>>> import numpy as np
>>> np.set_printoptions(precision=3, suppress=True, linewidth=200)
>>> def tidy(a):
...     return np.round(a, 3) + 0
... 
>>> A = np.load("dump.npy")
>>> tidy(A)
array([[-0.229, -0.272, -0.104, -0.125,  0.472,  0.038, -0.124],
       [-0.32 , -0.254,  0.077, -0.093, -0.063,  0.399, -0.085],
       [-0.229,  0.03 , -0.218, -0.094,  0.107, -0.217, -0.274],
       [-0.092,  0.26 , -0.207, -0.031,  0.311,  0.206, -0.526],
       [ 0.137, -0.193,  0.601, -0.541, -0.189, -0.125, -0.388],
       [ 0.275, -0.417, -0.423, -0.195,  0.232, -0.284,  0.112],
       [-0.32 , -0.406,  0.391,  0.435,  0.145,  0.001,  0.148],
       [ 0.023,  0.033, -0.021, -0.49 ,  0.113,  0.067,  0.471],
       [ 0.229, -0.604, -0.263,  0.01 , -0.298,  0.264, -0.17 ],
       [ 0.297, -0.021, -0.027,  0.349, -0.26 , -0.365, -0.113],
       [-0.458, -0.091, -0.225, -0.155, -0.337, -0.352,  0.043],
       [ 0.   ,  0.   ,  0.154, -0.125,  0.172, -0.113,  0.362],
       [ 0.137, -0.193,  0.191,  0.194,  0.442, -0.208, -0.057],
       [ 0.458,  0.061,  0.088, -0.034,  0.19 ,  0.153, -0.054],
       [-0.092,  0.018,  0.104, -0.079,  0.104, -0.492, -0.194]])
>>> basis = A[[8, 2]].astype(float)
>>> for _ in range(3):
...     z = np.linalg.norm(A[:, None] - basis, axis=-1).argmin(axis=1)
...     basis = np.array([A[z == j].mean(axis=0) for j in range(2)])
... 
>>> z
array([1, 1, 1, 1, 1, 1, 1, 1, 0, 1, 1, 1, 1, 1, 1])
>>> tidy(basis)
array([[ 0.229, -0.604, -0.263,  0.01 , -0.298,  0.264, -0.17 ],
       [-0.029, -0.103,  0.027, -0.07 ,  0.103, -0.092, -0.048]])
>>> tidy(basis[1] - basis[0])
array([-0.258,  0.501,  0.291, -0.08 ,  0.4  , -0.357,  0.122])
>>> U, sigma, Vh = np.linalg.svd(A, full_matrices=False)
>>> tidy(np.sqrt((sigma ** 2).sum())), tidy(np.linalg.norm(A))
(np.float64(2.646), np.float64(2.646))
>>> tidy(sigma / sigma[0])
array([1., 1., 1., 1., 1., 1., 1.])
>>> tidy(Vh @ Vh.T)
array([[1., 0., 0., 0., 0., 0., 0.],
       [0., 1., 0., 0., 0., 0., 0.],
       [0., 0., 1., 0., 0., 0., 0.],
       [0., 0., 0., 1., 0., 0., 0.],
       [0., 0., 0., 0., 1., 0., 0.],
       [0., 0., 0., 0., 0., 1., 0.],
       [0., 0., 0., 0., 0., 0., 1.]])
>>> tidy(sigma)
array([1., 1., 1., 1., 1., 1., 1.])
>>> out = np.c_[A[:, :3] @ np.array([[1, 1, -3], [-2, 4, -2], [3, 7, -9]]), np.array([2, 1, 3, -1, 1, 0, -1, 1, 0, -3, 1, 3, 2, 3, -2])]
>>> tidy(out)
array([[ 0.004, -2.047,  2.168,  2.   ],
       [ 0.421, -0.797,  0.774,  1.   ],
       [-0.942, -1.635,  2.588,  3.   ],
       [-1.233, -0.502,  1.619, -1.   ],
       [ 2.327,  3.571, -5.435,  1.   ],
       [-0.161, -4.355,  3.818,  0.   ],
       [ 1.663,  0.792, -1.745, -1.   ],
       [-0.107,  0.008,  0.055,  1.   ],
       [ 0.647, -4.033,  2.894,  0.   ],
       [ 0.259,  0.027, -0.61 , -3.   ],
       [-0.95 , -2.398,  3.581,  1.   ],
       [ 0.462,  1.077, -1.385,  3.   ],
       [ 1.096,  0.698, -1.741,  2.   ],
       [ 0.598,  1.315, -2.284,  3.   ],
       [ 0.186,  0.712, -0.702, -2.   ]])
>>> np.linalg.matrix_rank(out)
np.int64(4)
>>> tidy(np.linalg.norm(np.linalg.qr(A)[0].T @ out, axis=0) ** 2 / ((out ** 2).sum(axis=0) + 1e-12))
array([1.   , 1.   , 1.   , 0.398])
>>> np.linalg.norm(out, axis=1).argmax()
np.int64(4)
>>> tidy(np.linalg.norm(out[12], 1)), tidy(np.linalg.norm(out[12], np.inf))
(np.float64(5.535), np.float64(2.0))
>>> tidy(np.linalg.norm(out, 2))
np.float64(12.69)
>>> tidy(out[12] @ out[5])
np.float64(-9.863)
>>> tidy(np.linalg.norm(out, axis=0))
array([3.742, 8.124, 9.695, 7.348])
>>> W0 = np.load("data.npy")
>>> W0
array([[-0.025, -0.818, -1.343, -0.851, -1.198, -0.816, -0.626, -1.258, -1.364, -0.831, -1.289, -0.376, -0.043, -1.17 ],
       [-0.161,  0.323,  0.494,  0.207,  0.427,  0.414,  0.291,  0.434,  0.39 ,  0.171,  0.461,  0.222, -0.001,  0.488],
       [ 0.2  , -1.866, -2.749, -1.91 , -2.923, -2.064, -1.982, -2.771, -2.856, -1.813, -2.799, -0.841,  0.091, -2.798],
       [ 0.023, -0.982, -1.525, -1.051, -1.575, -1.081, -0.955, -1.519, -1.51 , -1.168, -1.62 , -0.45 , -0.133, -1.619],
       [ 0.018,  4.889,  7.162,  4.812,  7.193,  4.716,  4.953,  7.511,  7.162,  4.751,  7.332,  2.345,  0.217,  7.336],
       [-0.009,  0.856,  1.356,  0.945,  1.435,  0.903,  0.866,  1.053,  1.179,  0.901,  1.524,  0.513, -0.033,  1.306],
       [-0.052, -0.178, -0.064, -0.086, -0.214, -0.238, -0.244, -0.266, -0.354, -0.067, -0.244, -0.111, -0.001, -0.213],
       [ 0.051,  3.051,  4.415,  2.986,  4.337,  2.99 ,  2.95 ,  4.659,  4.489,  3.026,  4.55 ,  1.529, -0.097,  4.3  ],
       [-0.137, -4.273, -6.09 , -4.221, -6.235, -4.229, -4.012, -6.371, -6.284, -4.294, -6.283, -2.249, -0.166, -6.292],
       [ 0.023,  0.227,  0.075,  0.217,  0.317,  0.264,  0.205, -0.04 ,  0.078,  0.009,  0.172, -0.124,  0.048,  0.007],
       [ 0.03 , -0.316, -0.436, -0.121, -0.355, -0.325, -0.323, -0.486, -0.287, -0.345, -0.354, -0.009,  0.157, -0.34 ],
       [-0.023, -3.574, -5.184, -3.32 , -5.182, -3.273, -3.362, -5.254, -5.163, -3.537, -5.214, -1.9  ,  0.028, -5.064],
       [ 0.077, -2.186, -3.344, -2.115, -3.201, -2.237, -2.233, -3.389, -3.194, -2.185, -3.354, -1.181, -0.13 , -3.077],
       [-0.02 ,  1.465,  1.975,  1.641,  2.106,  1.487,  1.261,  2.033,  2.017,  1.619,  2.204,  0.47 ,  0.091,  2.195],
       [ 0.185,  0.672,  1.125,  0.845,  1.207,  1.005,  0.709,  1.209,  1.026,  0.813,  1.126,  0.366,  0.064,  1.183],
       [ 0.059, -0.697, -1.454, -0.932, -1.395, -1.038, -1.004, -1.481, -1.286, -0.809, -1.373, -0.544, -0.004, -1.38 ],
       [-0.005, -0.341, -0.375, -0.174, -0.312, -0.291, -0.157, -0.403, -0.332, -0.257, -0.492, -0.048,  0.009, -0.155]])
>>> out = np.c_[W0[:, :4] @ np.array([[3, 0, 0, 0], [3, 0, 1, 1], [2, 1, 0, 1], [0, 0, 1, 1]]), np.array([1, 0, 2, 2, 3, 3, 2, 1, 1, 0, 3, 3, 1, 0, 0, 0, 2])]
>>> tidy(out)
array([[ -5.215,  -1.343,  -1.669,  -3.012,   1.   ],
       [  1.474,   0.494,   0.53 ,   1.024,   0.   ],
       [-10.496,  -2.749,  -3.776,  -6.525,   2.   ],
       [ -5.927,  -1.525,  -2.033,  -3.558,   2.   ],
       [ 29.045,   7.162,   9.701,  16.863,   3.   ],
       [  5.253,   1.356,   1.801,   3.157,   3.   ],
       [ -0.818,  -0.064,  -0.264,  -0.328,   2.   ],
       [ 18.136,   4.415,   6.037,  10.452,   1.   ],
       [-25.41 ,  -6.09 ,  -8.494, -14.584,   1.   ],
       [  0.9  ,   0.075,   0.444,   0.519,   0.   ],
       [ -1.73 ,  -0.436,  -0.437,  -0.873,   3.   ],
       [-21.159,  -5.184,  -6.894, -12.078,   3.   ],
       [-13.015,  -3.344,  -4.301,  -7.645,   1.   ],
       [  8.285,   1.975,   3.106,   5.081,   0.   ],
       [  4.821,   1.125,   1.517,   2.642,   0.   ],
       [ -4.822,  -1.454,  -1.629,  -3.083,   0.   ],
       [ -1.788,  -0.375,  -0.515,  -0.89 ,   2.   ]])
>>> np.linalg.matrix_rank(np.c_[W0, out])
np.int64(15)
>>> O, R = np.linalg.qr(W0)
>>> tidy(np.trace(O @ O.T))
np.float64(14.0)
>>> O.shape, R.shape
((17, 14), (14, 14))
>>> tidy(np.abs(np.diag(R)))
array([0.371, 8.796, 0.654, 0.456, 0.288, 0.405, 0.37 , 0.318, 0.284, 0.259, 0.222, 0.321, 0.29 , 0.265])
>>> proj = W0 @ np.linalg.solve(W0.T @ W0, W0.T)
>>> tidy(np.trace(proj))
np.float64(14.0)
>>> vec = np.array([-2, 2, 0, -2, -1, -1, 0, 2, -2, 0, 0, 2, -1, 1])
>>> rhs = W0 @ vec
>>> tidy(np.linalg.lstsq(W0, rhs)[0])
array([-2.,  2.,  0., -2., -1., -1.,  0.,  2., -2.,  0.,  0.,  2., -1.,  1.])
>>> rng = np.random.default_rng(1147)
>>> rhs = rhs + 0.05 * rng.normal(size=17)
>>> tidy(rhs)
array([ 0.369,  0.69 ,  0.275,  0.337,  0.655, -0.402,  0.051,  0.421, -0.185, -1.113, -0.671, -0.996, -0.592, -0.835, -0.727,  0.005, -0.031])
>>> b, *_ = np.linalg.lstsq(W0, rhs)
>>> tidy(W0.T @ (rhs - W0 @ b))
array([0., 0., 0., 0., 0., 0., 0., 0., 0., 0., 0., 0., 0., 0.])
>>> b.round()
array([-2.,  2.,  1., -2., -2., -1.,  1.,  1., -1.,  0., -0.,  2., -1.,  1.])
